>>> import numpy as np
>>> from numpy import linalg as LA
>>> np.set_printoptions(precision=3, suppress=True, linewidth=140, legacy="1.25")
>>> mat = np.load("out19.npy")
>>> mat
array([[4., 1., 0.],
       [0., 4., 1.],
       [0., 0., 4.]])
>>> # triangular: eigenvalues sit on the diagonal
>>> w, V = LA.eig(mat)
>>> np.sort(LA.eigvals(LA.inv(mat)))
array([0.25, 0.25, 0.25])
>>> np.sort(LA.eigvals(mat.T))
array([4., 4., 4.])
>>> arr = np.load("data.npy")
>>> arr
array([[-0.9, -3.6,  0.6,  1. , -1.2],
       [-0.2, -3.9, -0.7,  0.4, -1.6],
       [ 0. , -0.3, -0.7, -0.2,  1.7],
       [-1. , -1.5, -0.6, -0.6, -1.2]])
>>> W = np.array([[-2, -5, -2], [0, -3, 3], [2, -4, 3], [-4, 3, -2], [2, 3, 3]])
>>> c = np.array([1, 3, 0])
>>> hid = np.maximum(arr @ W + c, 0)
>>> (hid > 0).astype(int)
array([[0, 1, 0],
       [0, 1, 0],
       [1, 1, 1],
       [1, 1, 0]])
>>> (hid > 0).mean(axis=0)
array([0.5 , 1.  , 0.25])
>>> hid
array([[ 0. , 15.3,  0. ],
       [ 0. , 14.9,  0. ],
       [ 3.8, 11.2,  2.5],
       [ 1.8,  9.5,  0. ]])
>>> W2 = np.array([[4, 4, 4], [-3, -3, -1], [-3, 5, 3]])
>>> hid @ W2
array([[-45.9, -45.9, -15.3],
       [-44.7, -44.7, -14.9],
       [-25.9,  -5.9,  11.5],
       [-21.3, -21.3,  -2.3]])
>>> (hid @ W2).round(6).argmax(axis=1)
array([2, 2, 2, 2])
>>> f, g = arr[0], arr[3]
>>> f @ f
16.57
>>> pr = (f @ g) / (f @ f) * f
>>> np.outer(f, g)
array([[ 0.9 ,  1.35,  0.54,  0.54,  1.08],
       [ 3.6 ,  5.4 ,  2.16,  2.16,  4.32],
       [-0.6 , -0.9 , -0.36, -0.36, -0.72],
       [-1.  , -1.5 , -0.6 , -0.6 , -1.2 ],
       [ 1.2 ,  1.8 ,  0.72,  0.72,  1.44]])
>>> np.round(LA.norm(f + g) ** 2 + LA.norm(f - g) ** 2, 3)
43.96
>>> LA.matrix_rank(np.outer(f, g))
1
>>> g - pr
array([-0.632, -0.027, -0.846, -1.009, -0.709])
>>> feats = np.loadtxt("case6.csv", delimiter=",")
>>> feats
array([[ -2.,  -2.,  -2.,  -2.,  -2.],
       [ -2.,  -4.,  -4.,  -4.,  -4.],
       [ -2.,  -4.,  -6.,  -6.,  -6.],
       [ -2.,  -4.,  -6.,  -8.,  -8.],
       [ -2.,  -4.,  -6.,  -8., -10.]])
>>> x0 = np.array([0, -1, 1, -2, -1])
>>> target = feats @ x0
>>> target
array([ 6., 12., 16., 22., 24.])
>>> LA.solve(feats, 4 * target)
array([-0., -4.,  4., -8., -4.])
>>> LA.solve(feats, feats[:, 3])
array([-0., -0., -0.,  1., -0.])
>>> LA.solve(feats, target)
array([-0., -1.,  1., -2., -1.])
>>> out = np.array([[-9, 3], [8, -5], [-6, -9], [2, 9], [-9, 2]])
>>> np.vstack([feats, out.T]).shape
(7, 5)
>>> np.einsum("ik,kj->ji", feats, out)
array([[ 28.,  38.,  64.,  78.,  96.],
       [  0.,   6.,   2., -20., -24.]])
>>> feats @ out
array([[ 28.,   0.],
       [ 38.,   6.],
       [ 64.,   2.],
       [ 78., -20.],
       [ 96., -24.]])
>>> w, V = LA.eigh(feats)
>>> x0 = np.array([7, -9, 3, -9, -5])
>>> x0 @ feats @ x0
-1822.0
>>> round(float(x0 @ feats @ x0 / (x0 @ x0)), 3), round(float(w[0]), 3), np.round(w[-1], 3)
(-7.437, -24.687, -0.543)
>>> V * np.abs(w) @ V.T
array([[ 2.,  2.,  2.,  2.,  2.],
       [ 2.,  4.,  4.,  4.,  4.],
       [ 2.,  4.,  6.,  6.,  6.],
       [ 2.,  4.,  6.,  8.,  8.],
       [ 2.,  4.,  6.,  8., 10.]])
>>> theta = np.radians(90)
>>> R = np.eye(5)
>>> R[3, 3] = R[4, 4] = np.cos(theta)
>>> R[3, 4], R[4, 3] = -np.sin(theta), np.sin(theta)
>>> R.round(3) + 0
array([[ 1.,  0.,  0.,  0.,  0.],
       [ 0.,  1.,  0.,  0.,  0.],
       [ 0.,  0.,  1.,  0.,  0.],
       [ 0.,  0.,  0.,  0., -1.],
       [ 0.,  0.,  0.,  1.,  0.]])
>>> out = feats @ R.T
>>> np.allclose(LA.norm(feats, axis=1), LA.norm(out, axis=1))
True
>>> np.abs(out - feats).max(axis=0)
array([ 0.,  0.,  0., 18.,  2.])
>>> np.round(LA.det(R), 3), np.trace(R)
(1.0, 3.0)
>>> M = np.loadtxt("test11.csv", delimiter=",")
>>> M
array([[ 3.63 ,  0.279, -0.397,  0.485,  0.059,  2.251,  1.852],
       [-4.051, -0.361,  0.812, -0.701, -0.148, -2.713, -1.979],
       [ 5.993, -0.356, -1.678,  1.214,  1.215,  6.578,  3.071],
       [-8.238, -0.752,  0.505, -0.807,  0.275, -4.07 , -4.26 ],
       [ 5.893,  0.081, -1.422,  1.198,  0.849,  5.581,  2.928],
       [ 6.178,  0.451,  0.416,  0.259, -0.323,  2.83 ,  3.365],
       [ 4.525,  0.525, -0.241,  0.408, -0.255,  1.97 ,  2.298]])
>>> out = M / LA.norm(M, axis=1, keepdims=True)
>>> cov = out @ out.T
>>> np.argwhere(np.triu(np.abs(cov) > 0.95, 1))
array([[0, 1],
       [0, 2],
       [0, 3],
       [0, 4],
       [0, 5],
       [0, 6],
       [1, 2],
       [1, 3],
       [1, 4],
       [1, 5],
       [1, 6],
       [2, 4],
       [3, 5],
       [3, 6],
       [5, 6]])
>>> LA.norm(out, axis=1)
array([1., 1., 1., 1., 1., 1., 1.])
>>> F = np.loadtxt("sample5.csv", delimiter=",")
>>> F
array([[ 0.866,  0.   ,  0.   ,  0.   , -0.5  ,  0.   ,  0.   ],
       [ 0.   ,  1.   ,  0.   ,  0.   ,  0.   ,  0.   ,  0.   ],
       [ 0.   ,  0.   ,  1.   ,  0.   ,  0.   ,  0.   ,  0.   ],
       [ 0.   ,  0.   ,  0.   ,  1.   ,  0.   ,  0.   ,  0.   ],
       [ 0.5  ,  0.   ,  0.   ,  0.   ,  0.866,  0.   ,  0.   ],
       [ 0.   ,  0.   ,  0.   ,  0.   ,  0.   ,  1.   ,  0.   ],
       [ 0.   ,  0.   ,  0.   ,  0.   ,  0.   ,  0.   ,  1.   ]])
>>> x0 = np.array([-2, -6, -4, 8, -1, -9, -2])
>>> 7 - LA.matrix_rank(F - np.eye(7), tol=1e-8)
5
>>> LA.svd(F, compute_uv=False)
array([1., 1., 1., 1., 1., 1., 1.])
>>> np.round(F.T @ F, 3) + 0
array([[1., 0., 0., 0., 0., 0., 0.],
       [0., 1., 0., 0., 0., 0., 0.],
       [0., 0., 1., 0., 0., 0., 0.],
       [0., 0., 0., 1., 0., 0., 0.],
       [0., 0., 0., 0., 1., 0., 0.],
       [0., 0., 0., 0., 0., 1., 0.],
       [0., 0., 0., 0., 0., 0., 1.]])
>>> F[:, 6] @ F[:, 0]
0.0
>>> np.round(F @ F.T, 3) + 0
array([[1., 0., 0., 0., 0., 0., 0.],
       [0., 1., 0., 0., 0., 0., 0.],
       [0., 0., 1., 0., 0., 0., 0.],
       [0., 0., 0., 1., 0., 0., 0.],
       [0., 0., 0., 0., 1., 0., 0.],
       [0., 0., 0., 0., 0., 1., 0.],
       [0., 0., 0., 0., 0., 0., 1.]])
>>> rng = np.random.default_rng(40185)
>>> z = rng.permutation(7)
>>> out = F[:, z] * rng.choice([-1, 1], 7)
>>> out
array([[ 0.   ,  0.866, -0.5  , -0.   ,  0.   ,  0.   ,  0.   ],
       [ 0.   ,  0.   ,  0.   , -1.   ,  0.   ,  0.   ,  0.   ],
       [ 0.   ,  0.   ,  0.   , -0.   ,  1.   ,  0.   ,  0.   ],
       [ 0.   ,  0.   ,  0.   , -0.   ,  0.   ,  1.   ,  0.   ],
       [ 0.   ,  0.5  ,  0.866, -0.   ,  0.   ,  0.   ,  0.   ],
       [ 1.   ,  0.   ,  0.   , -0.   ,  0.   ,  0.   ,  0.   ],
       [ 0.   ,  0.   ,  0.   , -0.   ,  0.   ,  0.   ,  1.   ]])
>>> U, _, vt = LA.svd(F.T @ out)
>>> np.round(LA.lstsq(F, out)[0], 3) + 0
array([[ 0.,  1.,  0.,  0.,  0.,  0.,  0.],
       [ 0.,  0.,  0., -1.,  0.,  0.,  0.],
       [ 0.,  0.,  0.,  0.,  1.,  0.,  0.],
       [ 0.,  0.,  0.,  0.,  0.,  1.,  0.],
       [ 0.,  0.,  1.,  0.,  0.,  0.,  0.],
       [ 1.,  0.,  0.,  0.,  0.,  0.,  0.],
       [ 0.,  0.,  0.,  0.,  0.,  0.,  1.]])
>>> z
array([5, 0, 4, 1, 2, 3, 6])
>>> np.sort(LA.eigvals(F).real)
array([0.866, 0.866, 1.   , 1.   , 1.   , 1.   , 1.   ])
>>> np.flatnonzero(LA.matrix_power((F != 0) + (F.T != 0) + np.eye(7), 7)[4])
array([0, 4])
>>> data = np.load("m.npy")
>>> data
array([[1. , 0. , 0. ],
       [0.5, 0.5, 0. ],
       [0. , 0. , 1. ]])
>>> # triangular, det is the product of the diagonal
>>> w, V = LA.eig(data)
>>> np.prod(w)
0.5
>>> w
array([0.5, 1. , 1. ])
>>> def softmax(z):
...     e = np.exp(z - z.max(axis=-1, keepdims=True))
...     return e / e.sum(axis=-1, keepdims=True)
... 
>>> softmax(arr).sum(axis=1)
array([1., 1., 1., 1.])
>>> softmax(arr[2])
array([0.117, 0.087, 0.058, 0.096, 0.642])
>>> S = arr @ arr.T / np.sqrt(5)
>>> softmax(S).round(6).argmax(axis=1)
array([0, 1, 2, 1])
>>> softmax(S)[2] @ arr
array([-0.182, -0.996, -0.592, -0.092,  0.899])
>>> LA.eigvals(data)
array([0.5, 1. , 1. ])
>>> np.kron(np.eye(2, dtype=int), data)
array([[1. , 0. , 0. , 0. , 0. , 0. ],
       [0.5, 0.5, 0. , 0. , 0. , 0. ],
       [0. , 0. , 1. , 0. , 0. , 0. ],
       [0. , 0. , 0. , 1. , 0. , 0. ],
       [0. , 0. , 0. , 0.5, 0.5, 0. ],
       [0. , 0. , 0. , 0. , 0. , 1. ]])
>>> round(float(LA.eigvals(data).sum().real), 3)
2.5
>>> round(LA.det(data[::-1]), 3)
-0.5
>>> np.einsum("ii->", data)
2.5
>>> round(float(LA.det(2 * data)), 3), round(float(LA.det(data)), 3)
(4.0, 0.5)
>>> np.einsum("ij,ji->", data, data)
2.25
>>> out = data / LA.norm(data, axis=1, keepdims=True)
>>> cov = out @ out.T
>>> cov[2]
array([0., 0., 1.])
>>> (cov - 2 * np.eye(3)).round(6).argmax(axis=1)
array([1, 0, 0])
>>> LA.norm(out, axis=1)
array([1., 1., 1.])
>>> A = np.load("arr.npy")
>>> A
array([[-5, -1,  1, -2],
       [-2, -5, -1,  1],
       [ 1, -2, -5, -1],
       [-1,  1, -2, -5]])
>>> LA.matrix_power(A, 2)
array([[30,  6, -5, 18],
       [18, 30,  6, -5],
       [-5, 18, 30,  6],
       [ 6, -5, 18, 30]])
>>> np.allclose(A @ A.T, A.T @ A)
True
>>> A @ A
array([[30,  6, -5, 18],
       [18, 30,  6, -5],
       [-5, 18, 30,  6],
       [ 6, -5, 18, 30]])
>>> round(np.abs(LA.eigvals(A)).max(), 3)
7.0
>>> round(float(LA.det(A)), 3)
259.0
>>> np.allclose(A, A.T)
False
>>> np.trace(A)
-20
>>> (A - A.T) / 2
array([[ 0. ,  0.5,  0. , -0.5],
       [-0.5,  0. ,  0.5,  0. ],
       [ 0. , -0.5,  0. ,  0.5],
       [ 0.5,  0. , -0.5,  0. ]])
>>> out = A / LA.norm(A, axis=1, keepdims=True)
>>> cov = out @ out.T
>>> (np.abs(cov) > 0.9).astype(int)
array([[1, 0, 0, 0],
       [0, 1, 0, 0],
       [0, 0, 1, 0],
       [0, 0, 0, 1]])
>>> LA.norm(out, axis=1)
array([1., 1., 1., 1.])
>>> (cov - 2 * np.eye(4)).round(6).argmax(axis=1)
array([1, 0, 1, 0])
>>> P = np.triu(np.array([[3, 1, 2, 3], [3, 0, 3, 1], [1, 0, 0, 1], [0, 1, 3, 1]]), 1) + np.eye(4)
>>> out = P @ A @ LA.inv(P)
>>> out
array([[ -8.,   1.,  -3.,   8.],
       [  0., -10.,  12.,  -9.],
       [  0.,  -1.,  -4.,  -1.],
       [ -1.,   2.,  -6.,   2.]])
>>> LA.matrix_rank(out)
4
>>> round(float(LA.det(out)), 3)
259.0
>>> np.poly(out)
array([  1.,  20., 140., 380., 259.])
>>> P @ A - A @ P
array([[-3., -1., -4., -1.],
       [ 2., -3.,  2.,  4.],
       [-1.,  0.,  2., -1.],
       [ 0.,  1., -1.,  4.]])
>>> out = A[0, 0] * A[1:] - np.outer(A[1:, 0], A[0])
>>> out
array([[ 0, 23,  7, -9],
       [ 0, 11, 24,  7],
       [ 0, -6, 11, 23]])
>>> A[:, 0] / A[0, 0]
array([ 1. ,  0.4, -0.2,  0.2])
>>> np.flatnonzero(~out.round(6).any(axis=1))
array([], dtype=int64)
>>> LA.matrix_rank(out), LA.matrix_rank(A)
(3, 4)
>>> U, sv, vt = LA.svd(A, full_matrices=False)
>>> sv / sv[0]
array([1.   , 0.869, 0.869, 0.143])
>>> J = np.loadtxt("x.csv", delimiter=",")
>>> J
array([[1., 0., 0., 0., 0., 0., 0.],
       [0., 1., 0., 0., 0., 0., 0.],
       [0., 0., 0., 0., 0., 0., 0.],
       [0., 0., 0., 0., 0., 0., 0.],
       [0., 0., 0., 0., 0., 0., 0.],
       [0., 0., 0., 0., 0., 0., 0.],
       [0., 0., 0., 0., 0., 0., 1.]])
>>> t3 = np.stack([A, -2 * A, A[::-1]])
>>> (t3 @ A.T).shape
(3, 4, 4)
>>> LA.matrix_rank(t3)
array([4, 4, 4])
>>> t3.shape
(3, 4, 4)
>>> LA.det(t3)
array([ 259., 4144.,  259.])
>>> LA.norm(t3, axis=(1, 2))
array([11.136, 22.271, 11.136])
>>> LA.matrix_rank(t3.reshape(3, -1))
2
>>> t3.sum(axis=0)
array([[ 4,  2, -3, -3],
       [ 3,  3, -4, -2],
       [-3, -3,  4,  2],
       [-4, -2,  3,  3]])
>>> np.einsum("bij,cij->bc", t3, t3)
array([[ 124, -248,   48],
       [-248,  496,  -96],
       [  48,  -96,  124]])
